% ipython --no-banner

In [1]: import numpy as np

In [2]: np.set_printoptions(precision=1, suppress=True, linewidth=100, sign=" ")

In [3]: A = np.load("test19.npy")

In [4]: A
Out[4]: 
array([[ 1. ,  0.2,  0. ,  0. ,  0. ,  0. ,  0. ,  0. ,  0. ,  0. ],
       [ 0.2,  1. ,  0.2,  0. ,  0. ,  0. ,  0. ,  0. ,  0. ,  0. ],
       [ 0. ,  0.2,  1. ,  0.2,  0. ,  0. ,  0. ,  0. ,  0. ,  0. ],
       [ 0. ,  0. ,  0.2,  1. ,  0.2,  0. ,  0. ,  0. ,  0. ,  0. ],
       [ 0. ,  0. ,  0. ,  0.2,  1. ,  0.2,  0. ,  0. ,  0. ,  0. ],
       [ 0. ,  0. ,  0. ,  0. ,  0.2,  1. ,  0.2,  0. ,  0. ,  0. ],
       [ 0. ,  0. ,  0. ,  0. ,  0. ,  0.2,  1. ,  0.2,  0. ,  0. ],
       [ 0. ,  0. ,  0. ,  0. ,  0. ,  0. ,  0.2,  1. ,  0.2,  0. ],
       [ 0. ,  0. ,  0. ,  0. ,  0. ,  0. ,  0. ,  0.2,  1. ,  0.2],
       [ 0. ,  0. ,  0. ,  0. ,  0. ,  0. ,  0. ,  0. ,  0.2,  1. ]])

In [5]: vec = np.array([0, 0, 0, 3, 1, 1, 1, 2, 3, 1])

In [6]: y = A @ vec

In [7]: beta, lr = np.zeros(10), 1 / np.linalg.norm(A, 2) ** 2

In [8]: for i in range(8):
   ...:     beta -= lr * A.T @ (A @ beta - y)
   ...:     if i % 2 == 0: print(i, round(np.linalg.norm(A @ beta - y), 1))
   ...: 
0 1.2
2 0.5
4 0.3
6 0.2

In [9]: beta.round(1) + 0
Out[9]: array([ 0. , -0.1,  0.1,  2.9,  1.1,  0.9,  1. ,  2. ,  3. ,  1. ])

In [10]: np.round(np.linalg.cond(A), 1)
Out[10]: np.float64(2.2)

In [11]: ev, vecs = np.linalg.eigh(A)

In [12]: vec = np.array([0, 2, 9, 0, 8, 8, 9, 9, 0, 2])

In [13]: np.round(vecs * np.abs(ev) @ vecs.T, 1) + 0
Out[13]: 
array([[ 1. ,  0.2,  0. ,  0. ,  0. ,  0. ,  0. ,  0. ,  0. ,  0. ],
       [ 0.2,  1. ,  0.2,  0. ,  0. ,  0. ,  0. ,  0. ,  0. ,  0. ],
       [ 0. ,  0.2,  1. ,  0.2,  0. ,  0. ,  0. ,  0. ,  0. ,  0. ],
       [ 0. ,  0. ,  0.2,  1. ,  0.2,  0. ,  0. ,  0. ,  0. ,  0. ],
       [ 0. ,  0. ,  0. ,  0.2,  1. ,  0.2,  0. ,  0. ,  0. ,  0. ],
       [ 0. ,  0. ,  0. ,  0. ,  0.2,  1. ,  0.2,  0. ,  0. ,  0. ],
       [ 0. ,  0. ,  0. ,  0. ,  0. ,  0.2,  1. ,  0.2,  0. ,  0. ],
       [ 0. ,  0. ,  0. ,  0. ,  0. ,  0. ,  0.2,  1. ,  0.2,  0. ],
       [ 0. ,  0. ,  0. ,  0. ,  0. ,  0. ,  0. ,  0.2,  1. ,  0.2],
       [ 0. ,  0. ,  0. ,  0. ,  0. ,  0. ,  0. ,  0. ,  0.2,  1. ]])

In [14]: np.round(vecs * np.maximum(ev, 0) @ vecs.T, 1) + 0
Out[14]: 
array([[ 1. ,  0.2,  0. ,  0. ,  0. ,  0. ,  0. ,  0. ,  0. ,  0. ],
       [ 0.2,  1. ,  0.2,  0. ,  0. ,  0. ,  0. ,  0. ,  0. ,  0. ],
       [ 0. ,  0.2,  1. ,  0.2,  0. ,  0. ,  0. ,  0. ,  0. ,  0. ],
       [ 0. ,  0. ,  0.2,  1. ,  0.2,  0. ,  0. ,  0. ,  0. ,  0. ],
       [ 0. ,  0. ,  0. ,  0.2,  1. ,  0.2,  0. ,  0. ,  0. ,  0. ],
       [ 0. ,  0. ,  0. ,  0. ,  0.2,  1. ,  0.2,  0. ,  0. ,  0. ],
       [ 0. ,  0. ,  0. ,  0. ,  0. ,  0.2,  1. ,  0.2,  0. ,  0. ],
       [ 0. ,  0. ,  0. ,  0. ,  0. ,  0. ,  0.2,  1. ,  0.2,  0. ],
       [ 0. ,  0. ,  0. ,  0. ,  0. ,  0. ,  0. ,  0.2,  1. ,  0.2],
       [ 0. ,  0. ,  0. ,  0. ,  0. ,  0. ,  0. ,  0. ,  0.2,  1. ]])

In [15]: vec @ A @ vec
Out[15]: np.float64(473.0)

In [16]: np.round(vecs * np.sqrt(ev) @ vecs.T, 1) + 0
Out[16]: 
array([[ 1. ,  0.1,  0. ,  0. ,  0. ,  0. ,  0. ,  0. ,  0. ,  0. ],
       [ 0.1,  1. ,  0.1,  0. ,  0. ,  0. ,  0. ,  0. ,  0. ,  0. ],
       [ 0. ,  0.1,  1. ,  0.1,  0. ,  0. ,  0. ,  0. ,  0. ,  0. ],
       [ 0. ,  0. ,  0.1,  1. ,  0.1,  0. ,  0. ,  0. ,  0. ,  0. ],
       [ 0. ,  0. ,  0. ,  0.1,  1. ,  0.1,  0. ,  0. ,  0. ,  0. ],
       [ 0. ,  0. ,  0. ,  0. ,  0.1,  1. ,  0.1,  0. ,  0. ,  0. ],
       [ 0. ,  0. ,  0. ,  0. ,  0. ,  0.1,  1. ,  0.1,  0. ,  0. ],
       [ 0. ,  0. ,  0. ,  0. ,  0. ,  0. ,  0.1,  1. ,  0.1,  0. ],
       [ 0. ,  0. ,  0. ,  0. ,  0. ,  0. ,  0. ,  0.1,  1. ,  0.1],
       [ 0. ,  0. ,  0. ,  0. ,  0. ,  0. ,  0. ,  0. ,  0.1,  1. ]])

In [17]: r0 = np.array([1, 2, 2, 2, 0, 2, 1, 2, 0, 0])

In [18]: Y = A + np.outer(r0, np.eye(10)[1])

In [19]: round(float(np.linalg.det(Y) / np.linalg.det(A)), 1), round(float(1 + np.linalg.solve(A, r0)[1]), 1)
Out[19]: (2.6, 2.6)

In [20]: theta = np.radians(90)

In [21]: R = np.eye(10)

In [22]: R[7, 7] = R[1, 1] = np.cos(theta)

In [23]: R[7, 1], R[1, 7] = -np.sin(theta), np.sin(theta)

In [24]: R.round(1) + 0
Out[24]: 
array([[ 1.,  0.,  0.,  0.,  0.,  0.,  0.,  0.,  0.,  0.],
       [ 0.,  0.,  0.,  0.,  0.,  0.,  0.,  1.,  0.,  0.],
       [ 0.,  0.,  1.,  0.,  0.,  0.,  0.,  0.,  0.,  0.],
       [ 0.,  0.,  0.,  1.,  0.,  0.,  0.,  0.,  0.,  0.],
       [ 0.,  0.,  0.,  0.,  1.,  0.,  0.,  0.,  0.,  0.],
       [ 0.,  0.,  0.,  0.,  0.,  1.,  0.,  0.,  0.,  0.],
       [ 0.,  0.,  0.,  0.,  0.,  0.,  1.,  0.,  0.,  0.],
       [ 0., -1.,  0.,  0.,  0.,  0.,  0.,  0.,  0.,  0.],
       [ 0.,  0.,  0.,  0.,  0.,  0.,  0.,  0.,  1.,  0.],
       [ 0.,  0.,  0.,  0.,  0.,  0.,  0.,  0.,  0.,  1.]])

In [25]: Y = A @ R.T

In [26]: Y.round(1) + 0
Out[26]: 
array([[ 1. ,  0. ,  0. ,  0. ,  0. ,  0. ,  0. , -0.2,  0. ,  0. ],
       [ 0.2,  0. ,  0.2,  0. ,  0. ,  0. ,  0. , -1. ,  0. ,  0. ],
       [ 0. ,  0. ,  1. ,  0.2,  0. ,  0. ,  0. , -0.2,  0. ,  0. ],
       [ 0. ,  0. ,  0.2,  1. ,  0.2,  0. ,  0. ,  0. ,  0. ,  0. ],
       [ 0. ,  0. ,  0. ,  0.2,  1. ,  0.2,  0. ,  0. ,  0. ,  0. ],
       [ 0. ,  0. ,  0. ,  0. ,  0.2,  1. ,  0.2,  0. ,  0. ,  0. ],
       [ 0. ,  0.2,  0. ,  0. ,  0. ,  0.2,  1. ,  0. ,  0. ,  0. ],
       [ 0. ,  1. ,  0. ,  0. ,  0. ,  0. ,  0.2,  0. ,  0.2,  0. ],
       [ 0. ,  0.2,  0. ,  0. ,  0. ,  0. ,  0. ,  0. ,  1. ,  0.2],
       [ 0. ,  0. ,  0. ,  0. ,  0. ,  0. ,  0. ,  0. ,  0.2,  1. ]])

In [27]: round(float(np.linalg.det(R)), 1), np.trace(R)
Out[27]: (1.0, np.float64(8.0))

In [28]: np.abs(Y - A).max(axis=0)
Out[28]: array([ 0.,  1.,  0.,  0.,  0.,  0.,  0.,  1.,  0.,  0.])

In [29]: E = np.loadtxt("x.csv", delimiter=",")

In [30]: E
Out[30]: 
array([[-1.7, -0.3,  2.4, -0.3],
       [ 7.7,  1.5, -2.5,  3.4],
       [-6.6, -3.5,  0.3, -3.7],
       [-1.8,  1. ,  2.9,  0.1],
       [ 3.8,  4.2,  1.7,  2.8],
       [ 2.6,  1.7,  1.3,  1.9],
       [ 6.6,  2.1, -1.3,  3.2],
       [-6.2, -0.6,  1.9, -2.9],
       [-5.4, -0.7,  0.7, -2.8],
       [12.2,  0.8, -4.6,  5. ],
       [ 1.8, -1.2, -3.1, -0.1],
       [-3.4, -2.4, -0.2, -1.9],
       [ 2.9,  1.7,  1.1,  2. ],
       [ 2.4, -2.2, -1.1,  0.9],
       [-2.3, -0.8,  1.5, -0.7],
       [-8.1, -1. ,  2.3, -3.7],
       [ 2.5,  0.2, -3.5,  0.4],
       [-1.5, -0.7,  0.3, -0.6],
       [-4. , -3. , -1. , -2.5],
       [-2.9, -2.9, -0.1, -1.9],
       [-4.7, -0.5,  1.7, -2.1],
       [-0.8, -0.4, -0.7, -0.9],
       [ 6.7,  1.5, -1.3,  3.3],
       [ 4.6,  0.3, -3.5,  1.2],
       [ 0.7, -1.3, -0.1,  0.4],
       [-1.3, -2.1, -2.4, -1.8],
       [-1.1,  3. ,  2.6,  0.5],
       [ 3.9, -1.7, -3.3,  1. ],
       [10.3,  0.4, -4.5,  4.2],
       [ 5.6, -1.3, -3.6,  1.7],
       [ 7.1, -0.6, -4. ,  2.3],
       [-3.7, -3. , -1. , -2.9],
       [-0.2, -1.3, -2.8, -1.1],
       [ 1.2, -0.6, -3. , -0.4],
       [-4.7, -0.5,  3.5, -1.1],
       [ 8.5,  0.2, -4.5,  3.3],
       [ 5.4,  0.5, -2.7,  2.1],
       [ 1.2, -0.5, -1.2,  0.4],
       [-7.5,  1.1,  4.1, -2.8],
       [-3.2, -0.9,  0.6, -1.5]])

In [31]: W2 = E[[0, 36]].astype(float)

In [32]: for _ in range(5):
    ...:     idx = np.linalg.norm(E[:, None] - W2, axis=-1).argmin(axis=1)
    ...:     W2 = np.array([E[idx == j].mean(axis=0) for j in range(2)])
    ...: 

In [33]: idx
Out[33]: 
array([ 0,  1,  0,  0,  1,  1,  1,  0,  0,  1,  1,  0,  1,  1,  0,  0,  1,  0,  0,  0,  0,  0,  1,
        1,  0,  0,  0,  1,  1,  1,  1,  0,  0,  1,  0,  1,  1,  1,  0,  0])

In [34]: np.bincount(idx)
Out[34]: array([ 21,  19])

In [35]: dist = np.linalg.norm(E[:, None] - E[None], axis=-1)

In [36]: (dist + 1e9 * np.eye(40)).round(6).argmin(axis=1)
Out[36]: 
array([ 14,  22,  18,   0,  12,  12,  22,   8,  20,  28,  33,  19,   5,  37,   0,   7,  10,  21,
        31,  11,   8,  17,   6,  36,  37,  32,   3,  29,  35,  30,  29,  18,  25,  10,  20,  30,
        23,  24,  15,  14])

In [37]: np.unravel_index(dist.round(6).argmax(), dist.shape)
Out[37]: (np.int64(9), np.int64(15))

In [38]: dist.mean(axis=1).argmax()
Out[38]: np.int64(9)

In [39]: np.flatnonzero(dist[15] < dist.mean() / 2)
Out[39]: array([  2,   7,   8,  15,  38])

In [40]: rng = np.random.default_rng(4714)

In [41]: Y = E + rng.integers(-2, 3, (40, 3)) @ rng.integers(-2, 3, (3, 4))

In [42]: Y
Out[42]: 
array([[-4.7, -1.3, -5.6,  4.7],
       [ 9.7,  3.5,  1.5,  5.4],
       [-8.6, -1.5, -1.7,  1.3],
       [ 3.2, -2. ,  2.9,  0.1],
       [ 5.8,  7.2, 10.7, -0.2],
       [ 1.6,  0.7, -0.7,  0.9],
       [ 9.6,  4.1,  5.7,  2.2],
       [-9.2,  0.4, -2.1,  1.1],
       [-8.4,  2.3,  0.7,  0.2],
       [ 8.2,  6.8,  1.4,  5. ],
       [-2.2,  2.8, -1.1,  0.9],
       [ 0.6, -4.4,  1.8, -3.9],
       [ 4.9, -2.3, -0.9, -2. ],
       [ 5.4, -0.2,  5.9, -0.1],
       [-4.3, -2.8, -2.5, -2.7],
       [-7.1, -4. , -3.7, -0.7],
       [ 2.5,  1.2, -4.5,  4.4],
       [ 1.5, -3.7,  0.3, -3.6],
       [-3. , -1. ,  6. , -6.5],
       [ 1.1, -0.9,  9.9, -5.9],
       [-3.7,  2.5,  7.7, -2.1],
       [-1.8,  0.6, -4.7,  6.1],
       [11.7, -1.5, -1.3,  3.3],
       [ 6.6,  0.3, -3.5,  4.2],
       [-1.3, -2.3,  0.9, -6.6],
       [-4.3, -3.1, -4.4, -5.8],
       [-2.1,  6. ,  2.6,  6.5],
       [ 1.9, -2.7, -8.3,  3. ],
       [15.3,  0.4, -1.5,  7.2],
       [ 5.6, -2.3, -2.6, -2.3],
       [ 7.1, -2.6, -8. ,  3.3],
       [-2.7, -3. , -4. ,  3.1],
       [ 6.8, -4.3, -2.8,  1.9],
       [ 2.2,  1.4,  4. , -4.4],
       [-4.7, -1.5, -1.5,  3.9],
       [ 1.5,  3.2, -4.5,  0.3],
       [11.4, -3.5, -4.7,  4.1],
       [ 2.2, -3.5, -7.2,  3.4],
       [-7.5,  0.1, -0.9,  2.2],
       [ 0.8, -2.9,  2.6, -3.5]])

In [43]: np.round(np.linalg.svd(Y - E, compute_uv=False), 1) + 0
Out[43]: array([ 32.8,  21.9,  19.4,   0. ])

In [44]: m1 = np.load("m.npy")

In [45]: m1
Out[45]: 
array([[ 40,  19,  12,  21,  18,  28],
       [ 19,  43,  18,  22,  26,  24],
       [ 12,  18,  25,   9,  16,  18],
       [ 21,  22,   9,  22,  18,  23],
       [ 18,  26,  16,  18,  31,  23],
       [ 28,  24,  18,  23,  23,  37]])

In [46]: # symmetric

In [47]: Y = np.array([[0, 2], [1, 1], [3, 2], [2, 1], [2, 2], [2, 5]])

In [48]: np.linalg.matrix_rank(m1 @ Y)
Out[48]: np.int64(2)

In [49]: np.einsum("ij,ij->i", m1, m1)
Out[49]: array([ 3654,  4270,  1754,  2343,  3070,  4111])

In [50]: np.einsum("ik,kj->ji", m1, Y)
Out[50]: 
array([[ 189,  241,  179,  175,  218,  244],
       [ 320,  311,  223,  255,  289,  370]])

In [51]: Y = m1 / np.linalg.norm(m1, axis=1, keepdims=True)

In [52]: G = Y @ Y.T

In [53]: np.linalg.norm(Y, axis=1)
Out[53]: array([ 1.,  1.,  1.,  1.,  1.,  1.])

In [54]: round(np.degrees(np.arccos(np.clip(G[2, 3], -1, 1))), 1)
Out[54]: np.float64(29.0)

In [55]: np.argwhere(np.triu(np.abs(G) > 0.95, 1))
Out[55]: 
array([[ 0,  3],
       [ 0,  5],
       [ 1,  3],
       [ 1,  4],
       [ 3,  4],
       [ 3,  5],
       [ 4,  5]])

In [56]: ev, vecs = np.linalg.eigh(m1)

In [57]: np.round(vecs.T @ vecs, 1) + 0
Out[57]: 
array([[ 1.,  0.,  0.,  0.,  0.,  0.],
       [ 0.,  1.,  0.,  0.,  0.,  0.],
       [ 0.,  0.,  1.,  0.,  0.,  0.],
       [ 0.,  0.,  0.,  1.,  0.,  0.],
       [ 0.,  0.,  0.,  0.,  1.,  0.],
       [ 0.,  0.,  0.,  0.,  0.,  1.]])

In [58]: np.linalg.eigvalsh(m1 @ m1)
Out[58]: array([     9.2,     69.3,     99.2,    255. ,    689.7,  18079.7])

In [59]: np.abs(vecs[:, -1])
Out[59]: array([ 0.4,  0.5,  0.3,  0.4,  0.4,  0.5])

In [60]: round(float(ev.sum()), 1), np.trace(m1)
Out[60]: (198.0, np.int64(198))

In [61]: ev
Out[61]: array([   3. ,    8.3,   10. ,   16. ,   26.3,  134.5])

In [62]: mat = np.array([[73, -28, 67, -14],
    ...:     [-28, 105, 71, 40],
    ...:     [67, 71, 182, -50],
    ...:     [-14, 40, -50, 281]])

In [63]: # symmetric, so the eigenvalues are real

In [64]: idx = E[:, 1] > np.median(E[:, 1])

In [65]: r0 = E[idx].mean(axis=0) - E[~idx].mean(axis=0)

In [66]: round((((E - E.mean(axis=0)) @ r0 > 0) == idx).mean(), 1)
Out[66]: np.float64(0.7)

In [67]: idx.astype(int)
Out[67]: 
array([ 1,  1,  0,  1,  1,  1,  1,  0,  0,  1,  0,  0,  1,  0,  0,  0,  1,  0,  0,  0,  1,  1,  1,
        1,  0,  0,  1,  0,  1,  0,  0,  0,  0,  0,  1,  1,  1,  1,  1,  0])

In [68]: r0 = np.array([-2, 3, 3])

In [69]: np.correlate(mat[1], mat[0], "full")
Out[69]: array([  392, -3346,  6825,  -787,  8357,  4063,  2920])

In [70]: np.polyval(r0, mat[1])
Out[70]: array([ -1649, -21732,  -9866,  -3077])

In [71]: np.cross(mat[1, :3], mat[0, :3])
Out[71]: array([ 9023,  7059, -6881])

In [72]: low = np.linalg.cholesky(mat)

In [73]: np.diag(low) ** 2
Out[73]: array([ 73. ,  94.3,  21.3,  17.7])

In [74]: np.linalg.eigvalsh(mat).min() > 0
Out[74]: np.True_

In [75]: ev, vecs = np.linalg.eig(mat)

In [76]: np.sort(np.linalg.eigvals(mat @ mat))
Out[76]: array([     0.1,  11266.3,  50696. ,  95696.6])

In [77]: np.round(mat @ vecs[:, 0] - ev[0] * vecs[:, 0], 1) + 0
Out[77]: array([ 0.,  0.,  0.,  0.])

In [78]: np.round(np.sort(np.linalg.eigvals(np.linalg.inv(mat))), 1) + 0
Out[78]: array([ 0. ,  0. ,  0. ,  2.8])

In [79]: X = np.load("sample6.npy")

In [80]: X
Out[80]: 
array([[ 0.2,  0. ,  0. ,  0. , -0.3,  0. , -0.2,  0. ,  0.3,  0.1,  0. ],
       [-0.2,  0. , -0.1,  0. ,  0.4,  0.1,  0.3,  0. , -0.5, -0.2,  0. ],
       [ 0.1,  0. ,  0. ,  0. , -0.1,  0. , -0.1,  0. ,  0.2,  0.1,  0. ],
       [-1.3,  0.2, -0.3,  0.2,  2.1,  0.3,  1.8,  0. , -2.7, -1. , -0.2],
       [ 0.2,  0. ,  0.1,  0. , -0.4, -0.1, -0.3,  0. ,  0.5,  0.2,  0. ],
       [-0.4,  0. , -0.1,  0. ,  0.6,  0.1,  0.6,  0. , -0.8, -0.3,  0. ],
       [ 0.6, -0.1,  0.2, -0.1, -1. , -0.2, -0.9,  0. ,  1.4,  0.5,  0.1],
       [ 0.1,  0. ,  0. ,  0. , -0.1,  0. , -0.1,  0. ,  0.2,  0.1,  0. ],
       [-0.7,  0.1, -0.2,  0.1,  1.2,  0.2,  1. ,  0. , -1.5, -0.5, -0.1],
       [-0.6,  0.1, -0.1,  0.1,  0.9,  0.1,  0.8,  0. , -1.2, -0.4, -0.1],
       [ 0.5, -0.1,  0.1, -0.1, -0.8, -0.1, -0.7,  0. ,  1. ,  0.4,  0.1],
       [ 0.6, -0.1,  0.2, -0.1, -1. , -0.2, -0.9,  0. ,  1.4,  0.5,  0.1],
       [-1. ,  0.1, -0.2,  0.1,  1.6,  0.2,  1.3,  0. , -2. , -0.7, -0.1],
       [-0.2,  0. , -0.1,  0. ,  0.4,  0.1,  0.3,  0. , -0.5, -0.2,  0. ]])

In [81]: rank = np.linalg.matrix_rank(X)

In [82]: rank
Out[82]: np.int64(6)

In [83]: null = np.linalg.svd(X)[2][rank:].T

In [84]: null.shape
Out[84]: (11, 5)

In [85]: np.round(null @ null.T, 1) + 0
Out[85]: 
array([[ 0.6,  0. ,  0.3,  0. ,  0.1, -0.3,  0.1,  0. , -0.1,  0. ,  0. ],
       [ 0. ,  0.7,  0. , -0.3,  0. ,  0. ,  0. ,  0. ,  0. ,  0. ,  0.3],
       [ 0.3,  0. ,  0.6,  0. ,  0.1,  0.4,  0.1,  0. , -0.1,  0. ,  0. ],
       [ 0. , -0.3,  0. ,  0.7,  0. ,  0. ,  0. ,  0. ,  0. ,  0. ,  0.3],
       [ 0.1,  0. ,  0.1,  0. ,  0. , -0.1,  0. ,  0. ,  0. ,  0. ,  0. ],
       [-0.3,  0. ,  0.4,  0. , -0.1,  0.6, -0.1,  0. ,  0.1,  0. ,  0. ],
       [ 0.1,  0. ,  0.1,  0. ,  0. , -0.1,  0. ,  0. ,  0. ,  0. ,  0. ],
       [ 0. ,  0. ,  0. ,  0. ,  0. ,  0. ,  0. ,  1. ,  0. ,  0. ,  0. ],
       [-0.1,  0. , -0.1,  0. ,  0. ,  0.1,  0. ,  0. ,  0. ,  0. ,  0. ],
       [ 0. ,  0. ,  0. ,  0. ,  0. ,  0. ,  0. ,  0. ,  0. ,  0. ,  0. ],
       [ 0. ,  0.3,  0. ,  0.3,  0. ,  0. ,  0. ,  0. ,  0. ,  0. ,  0.7]])

In [86]: [int(np.linalg.matrix_rank(X[:, :j + 1])) for j in range(11)]
Out[86]: [1, 2, 3, 3, 4, 4, 5, 5, 5, 6, 6]
